$ python -q
>>> import numpy as np
>>> np.set_printoptions(precision=2, suppress=True, linewidth=140)
>>> r0 = np.array([-6, -3, -7, 5, 0, 8, -4, -7, -3, -5]) + 0.5
>>> arr = np.eye(10) - 2 * np.outer(r0, r0) / (r0 @ r0)
>>> print(arr)
[[ 0.77 -0.1  -0.27  0.23  0.02  0.36 -0.15 -0.27 -0.1  -0.19]
 [-0.1   0.95 -0.12  0.1   0.01  0.16 -0.07 -0.12 -0.05 -0.09]
 [-0.27 -0.12  0.68  0.27  0.02  0.42 -0.17 -0.32 -0.12 -0.22]
 [ 0.23  0.1   0.27  0.77 -0.02 -0.36  0.15  0.27  0.1   0.19]
 [ 0.02  0.01  0.02 -0.02  1.   -0.03  0.01  0.02  0.01  0.02]
 [ 0.36  0.16  0.42 -0.36 -0.03  0.45  0.23  0.42  0.16  0.29]
 [-0.15 -0.07 -0.17  0.15  0.01  0.23  0.91 -0.17 -0.07 -0.12]
 [-0.27 -0.12 -0.32  0.27  0.02  0.42 -0.17  0.68 -0.12 -0.22]
 [-0.1  -0.05 -0.12  0.1   0.01  0.16 -0.07 -0.12  0.95 -0.09]
 [-0.19 -0.09 -0.22  0.19  0.02  0.29 -0.12 -0.22 -0.09  0.85]]
>>> W1 = np.array([[-6, -3, 0, 0],
...     [-8, 6, -1, -1],
...     [-3, -9, -3, 0],
...     [-5, -1, 4, -6],
...     [-9, 9, 4, 3],
...     [-6, -6, 1, 0],
...     [-9, -6, -8, 5],
...     [5, -7, 3, 8],
...     [3, 8, -2, 2],
...     [-3, -2, 3, 9]])
>>> c = np.array([1, 3, 3, -1])
>>> hid = np.maximum(arr @ W1 + c, 0)
>>> print(np.linalg.matrix_rank(hid))
4
>>> print((hid > 0).astype(int))
[[0 1 1 0]
 [0 1 1 0]
 [0 0 1 0]
 [0 0 1 0]
 [0 1 1 1]
 [0 0 1 1]
 [0 0 0 1]
 [1 0 1 0]
 [1 1 1 0]
 [0 1 1 1]]
>>> W2 = np.array([[2, -2], [-3, -5], [-4, -5], [8, -5]])
>>> print((hid @ W2).round(6).argmax(axis=1))
[0 0 0 0 0 0 0 0 0 0]
>>> r0 = np.array([-2, 1])
>>> print(np.polyval(r0, arr[9]))
[ 1.38  1.17  1.45  0.62  0.97  0.42  1.24  1.45  1.17 -0.69]
>>> rng = np.random.default_rng(16506)
>>> z = rng.permutation(10)
>>> B = arr[:, z] * rng.choice([-1, 1], 10)
>>> print(B)
[[ 0.77  0.27 -0.19  0.1  -0.15 -0.02 -0.1   0.23 -0.27  0.36]
 [-0.1   0.12 -0.09 -0.95 -0.07 -0.01 -0.05  0.1  -0.12  0.16]
 [-0.27 -0.68 -0.22  0.12 -0.17 -0.02 -0.12  0.27 -0.32  0.42]
 [ 0.23 -0.27  0.19 -0.1   0.15  0.02  0.1   0.77  0.27 -0.36]
 [ 0.02 -0.02  0.02 -0.01  0.01 -1.    0.01 -0.02  0.02 -0.03]
 [ 0.36 -0.42  0.29 -0.16  0.23  0.03  0.16 -0.36  0.42  0.45]
 [-0.15  0.17 -0.12  0.07  0.91 -0.01 -0.07  0.15 -0.17  0.23]
 [-0.27  0.32 -0.22  0.12 -0.17 -0.02 -0.12  0.27  0.68  0.42]
 [-0.1   0.12 -0.09  0.05 -0.07 -0.01  0.95  0.1  -0.12  0.16]
 [-0.19  0.22  0.85  0.09 -0.12 -0.02 -0.09  0.19 -0.22  0.29]]
>>> U, _, Vt = np.linalg.svd(arr.T @ B)
>>> print(np.round(np.linalg.lstsq(arr, B)[0], 2) + 0)
[[ 1.  0.  0.  0.  0.  0.  0.  0.  0.  0.]
 [ 0.  0.  0. -1.  0.  0.  0.  0.  0.  0.]
 [ 0. -1.  0.  0.  0.  0.  0.  0.  0.  0.]
 [ 0.  0.  0.  0.  0.  0.  0.  1.  0.  0.]
 [ 0.  0.  0.  0.  0. -1.  0.  0.  0.  0.]
 [ 0.  0.  0.  0.  0.  0.  0.  0.  0.  1.]
 [ 0.  0.  0.  0.  1.  0.  0.  0.  0.  0.]
 [ 0.  0.  0.  0.  0.  0.  0.  0.  1.  0.]
 [ 0.  0.  0.  0.  0.  0.  1.  0.  0.  0.]
 [ 0.  0.  1.  0.  0.  0.  0.  0.  0.  0.]]
